$ python3 -q
>>> import numpy as np
>>> np.set_printoptions(precision=2, suppress=True, linewidth=200)
>>> M2 = np.array([[3, 3, 1, 2], [5, 0, 4, 1], [4, 0, 1, 5], [4, 4, 1, 2]])
>>> M2[-1] = M2[0]
>>> arr = M2 + 0.1 * np.eye(4)
>>> arr
array([[3.1, 3. , 1. , 2. ],
       [5. , 0.1, 4. , 1. ],
       [4. , 0. , 1.1, 5. ],
       [3. , 3. , 1. , 2.1]])
>>> O, vecs = np.linalg.qr(arr[:, :2])[0], np.linalg.qr(arr[:, 2:])[0]
>>> sigma = np.linalg.svd(O.T @ vecs, compute_uv=False)
>>> np.degrees(np.arccos(sigma.clip(0, 1)))
array([ 0.88, 76.35])
>>> M2 = np.array([[-1, 0], [-1, 2]])
>>> W2 = np.array([[-3, 1], [-2, -3]])
>>> mat = np.block([[M2, np.zeros((2, 2))], [np.zeros((2, 2)), W2]])
>>> mat
array([[-1.,  0.,  0.,  0.],
       [-1.,  2.,  0.,  0.],
       [ 0.,  0., -3.,  1.],
       [ 0.,  0., -2., -3.]])
>>> x = np.array([-2, 1, -3, -2])
>>> mat @ np.ones(4)
array([-1.,  1., -2., -5.])
>>> (mat * x).sum(axis=1)
array([ 2.,  4.,  7., 12.])
>>> rng = np.random.default_rng(59)
>>> z = rng.permutation(4)
>>> z
array([2, 3, 0, 1])
>>> M2 = mat[z][:, z]
>>> np.diag(M2)
array([-3., -3., -1.,  2.])
>>> np.allclose(M2, mat)
False
>>> round(np.linalg.det(M2), 2), round(float(np.linalg.det(mat[z])), 2)
(np.float64(-22.0), -22.0)
>>> M2
array([[-3.,  1.,  0.,  0.],
       [-2., -3.,  0.,  0.],
       [ 0.,  0., -1.,  0.],
       [ 0.,  0., -1.,  2.]])
>>> M2 = np.array([[2, 3, 1, 5, 2],
...     [3, 1, -5, -1, 1],
...     [5, 5, 1, -3, 4],
...     [4, 1, 5, 4, -3],
...     [0, 2, 0, 0, 4]])
>>> X = M2.T @ M2
>>> X
array([[ 54,  38,  12,   8,  15],
       [ 38,  40,   8,   3,  32],
       [ 12,   8,  52,  27, -14],
       [  8,   3,  27,  51, -15],
       [ 15,  32, -14, -15,  46]])
>>> ev, vecs = np.linalg.eig(X)
>>> np.round(X @ vecs[:, 0] - ev[0] * vecs[:, 0], 2) + 0
array([0., 0., 0., 0., 0.])
>>> np.sort(np.linalg.eigvals(X @ X))
array([    0.05,   547.36,   623.57,  8009.76, 11004.25])
>>> np.sort(np.linalg.eigvals(X.T))
array([  0.23,  23.4 ,  24.97,  89.5 , 104.9 ])
>>> x = np.array([1, -3, -2, -1, 1])
>>> target = X @ x
>>> target
array([ -77,  -69, -157, -121,    8])
>>> np.round(np.linalg.solve(X, X[:, 0]), 2) + 0
array([1., 0., 0., 0., 0.])
>>> np.linalg.solve(X, 4 * target)
array([  4., -12.,  -8.,  -4.,   4.])
>>> x = np.ones(5)
>>> for _ in range(3):
...     x = X @ x
...     x /= np.linalg.norm(x)
...     print(round(x @ X @ x, 2))
... 
102.6
103.46
103.84
>>> x
array([0.64, 0.57, 0.33, 0.26, 0.3 ])
>>> K = np.load("dump.npy")
>>> K
array([[1.  , 0.2 , 0.04, 0.01, 0.  ],
       [0.2 , 1.  , 0.2 , 0.04, 0.01],
       [0.04, 0.2 , 1.  , 0.2 , 0.04],
       [0.01, 0.04, 0.2 , 1.  , 0.2 ],
       [0.  , 0.01, 0.04, 0.2 , 1.  ]])
>>> th = np.radians(90)
>>> R = np.eye(5)
>>> R[2, 2] = R[3, 3] = np.cos(th)
>>> R[2, 3], R[3, 2] = -np.sin(th), np.sin(th)
>>> R.round(2) + 0
array([[ 1.,  0.,  0.,  0.,  0.],
       [ 0.,  1.,  0.,  0.,  0.],
       [ 0.,  0.,  0., -1.,  0.],
       [ 0.,  0.,  1.,  0.,  0.],
       [ 0.,  0.,  0.,  0.,  1.]])
>>> M2 = K @ R.T
>>> np.allclose(np.linalg.norm(K, axis=1), np.linalg.norm(M2, axis=1))
True
>>> np.linalg.svd(K, compute_uv=False), np.linalg.svd(M2, compute_uv=False)
(array([1.4 , 1.17, 0.95, 0.79, 0.69]), array([1.4 , 1.17, 0.95, 0.79, 0.69]))
>>> blk = np.stack([K, -2 * K, K[::-1]])
>>> print(np.linalg.det(blk))
[  0.85 -27.18   0.85]
>>> np.einsum("bij,cij->bc", blk, blk)
array([[  5.33, -10.66,   1.34],
       [-10.66,  21.32,  -2.68],
       [  1.34,  -2.68,   5.33]])
>>> ev, vecs = np.linalg.eig(K)
>>> print(round(np.prod(ev), 2))
0.85
>>> np.sort(np.linalg.eigvals(np.linalg.inv(K)))
array([0.71, 0.85, 1.06, 1.27, 1.44])
>>> Lm = np.linalg.cholesky(K)
>>> Lm @ Lm.T
array([[1.  , 0.2 , 0.04, 0.01, 0.  ],
       [0.2 , 1.  , 0.2 , 0.04, 0.01],
       [0.04, 0.2 , 1.  , 0.2 , 0.04],
       [0.01, 0.04, 0.2 , 1.  , 0.2 ],
       [0.  , 0.01, 0.04, 0.2 , 1.  ]])
>>> np.linalg.eigvalsh(K).min() > 0
np.True_
>>> M = np.loadtxt("layer14.csv", delimiter=",")
>>> print(M)
[[ 6.53  3.93  2.63  5.23]
 [ 2.65  1.62  1.09  2.18]
 [-2.19 -1.35 -0.85 -1.76]
 [-5.69 -3.4  -2.28 -4.55]
 [-0.39 -0.24 -0.17 -0.26]
 [ 5.64  3.38  2.25  4.49]
 [-3.57 -2.18 -1.47 -2.89]
 [ 4.4   2.65  1.74  3.5 ]
 [-2.22 -1.32 -0.82 -1.8 ]
 [ 1.24  0.75  0.51  0.96]
 [-3.5  -2.11 -1.41 -2.79]
 [-5.19 -3.11 -2.1  -4.13]
 [-0.67 -0.37 -0.24 -0.46]
 [ 1.73  1.03  0.65  1.38]
 [-7.47 -4.51 -2.99 -5.96]
 [-5.83 -3.49 -2.3  -4.63]
 [ 2.93  1.79  1.21  2.39]
 [-3.23 -1.92 -1.31 -2.57]
 [-1.29 -0.76 -0.5  -1.05]
 [ 1.52  0.94  0.64  1.23]
 [ 5.03  3.01  2.    4.01]
 [ 7.44  4.49  3.    5.95]
 [ 3.2   1.89  1.25  2.56]
 [ 0.46  0.28  0.17  0.38]
 [ 4.37  2.65  1.77  3.5 ]
 [ 2.71  1.63  1.1   2.2 ]
 [ 1.73  1.05  0.72  1.41]]
>>> gram = np.cov(M, rowvar=False)
>>> print(M.std(axis=0))
[3.99 2.4  1.6  3.19]
>>> np.argsort(-M.std(axis=0).round(6), kind="stable")
array([0, 3, 1, 2])
>>> gram
array([[16.51,  9.93,  6.62, 13.2 ],
       [ 9.93,  5.98,  3.98,  7.94],
       [ 6.62,  3.98,  2.65,  5.29],
       [13.2 ,  7.94,  5.29, 10.55]])
>>> D = np.linalg.norm(M[:, None] - M[None], axis=-1)
>>> (D + 1e9 * np.eye(27)).round(6).argmin(axis=1)
array([ 5, 25,  8, 15, 12, 20, 10, 24,  2, 19,  6,  3,  4, 26, 15,  3, 22, 10, 12, 13,  5,  0, 16,  9,  7,  1, 13])
>>> D[:5, :5]
array([[ 0.  ,  5.66, 12.84, 17.97, 10.16],
       [ 5.66,  0.  ,  7.18, 12.3 ,  4.5 ],
       [12.84,  7.18,  0.  ,  5.13,  2.68],
       [17.97, 12.3 ,  5.13,  0.  ,  7.81],
       [10.16,  4.5 ,  2.68,  7.81,  0.  ]])
>>> np.linalg.matrix_rank(D ** 2)
np.int64(6)
>>> D.shape
(27, 27)
>>> D[25].round(6).argsort(kind="stable")[:4]
array([25,  1, 16, 22])
>>> M2 = np.array([[0, 0], [1, 2], [1, 3]])
>>> E = np.kron(np.eye(3, dtype=int), M2)
>>> E
array([[0, 0, 0, 0, 0, 0],
       [1, 2, 0, 0, 0, 0],
       [1, 3, 0, 0, 0, 0],
       [0, 0, 0, 0, 0, 0],
       [0, 0, 1, 2, 0, 0],
       [0, 0, 1, 3, 0, 0],
       [0, 0, 0, 0, 0, 0],
       [0, 0, 0, 0, 1, 2],
       [0, 0, 0, 0, 1, 3]])
>>> # rows 0 and 3 are equal
>>> proj = E @ np.linalg.solve(E.T @ E, E.T)
>>> round(float(np.trace(proj)), 2)
6.0
>>> proj.round(2) + 0
array([[0., 0., 0., 0., 0., 0., 0., 0., 0.],
       [0., 1., 0., 0., 0., 0., 0., 0., 0.],
       [0., 0., 1., 0., 0., 0., 0., 0., 0.],
       [0., 0., 0., 0., 0., 0., 0., 0., 0.],
       [0., 0., 0., 0., 1., 0., 0., 0., 0.],
       [0., 0., 0., 0., 0., 1., 0., 0., 0.],
       [0., 0., 0., 0., 0., 0., 0., 0., 0.],
       [0., 0., 0., 0., 0., 0., 0., 1., 0.],
       [0., 0., 0., 0., 0., 0., 0., 0., 1.]])
>>> np.diag(proj)
array([0., 1., 1., 0., 1., 1., 0., 1., 1.])
>>> np.linalg.matrix_rank(np.eye(9) - proj)
np.int64(3)
>>> x = np.array([2, -2, 0, 1, 2, -2])
>>> target = E @ x
>>> np.round(np.linalg.pinv(E) @ E, 2) + 0
array([[1., 0., 0., 0., 0., 0.],
       [0., 1., 0., 0., 0., 0.],
       [0., 0., 1., 0., 0., 0.],
       [0., 0., 0., 1., 0., 0.],
       [0., 0., 0., 0., 1., 0.],
       [0., 0., 0., 0., 0., 1.]])
>>> target = target + 0.02 * rng.normal(size=9)
>>> target
array([ 0.04, -2.  , -4.02, -0.01,  2.  ,  2.98,  0.04, -1.99, -3.98])
>>> b, *_ = np.linalg.lstsq(E, target)
>>> print(b.round())
[ 2. -2.  0.  1.  2. -2.]
>>> [round(float(np.linalg.norm(np.linalg.solve(E.T @ E + lam * np.eye(6), E.T @ target))), 2) for lam in (0, 1, 10, 100)]
[4.13, 1.76, 1.12, 0.24]
>>> M2 = np.array([[2, -4], [1, -2]])
>>> W2 = np.array([[3, -3, -1], [1, 3, 2], [-3, -2, -3]])
>>> F = np.kron(M2, W2)
>>> F
array([[  6,  -6,  -2, -12,  12,   4],
       [  2,   6,   4,  -4, -12,  -8],
       [ -6,  -4,  -6,  12,   8,  12],
       [  3,  -3,  -1,  -6,   6,   2],
       [  1,   3,   2,  -2,  -6,  -4],
       [ -3,  -2,  -3,   6,   4,   6]])
>>> left, sigma, vt = np.linalg.svd(F)
>>> vecs = vt[:(sigma > 1e-8).sum()]
>>> x = F[3] + -3 * F[5] + rng.integers(2) * np.eye(6)[1]
>>> x
array([ 12.,   4.,   8., -24.,  -6., -16.])
>>> np.linalg.matrix_rank(np.vstack([F, x]))
np.int64(4)
>>> np.diag(vecs.T @ vecs)
array([0.2, 0.2, 0.2, 0.8, 0.8, 0.8])
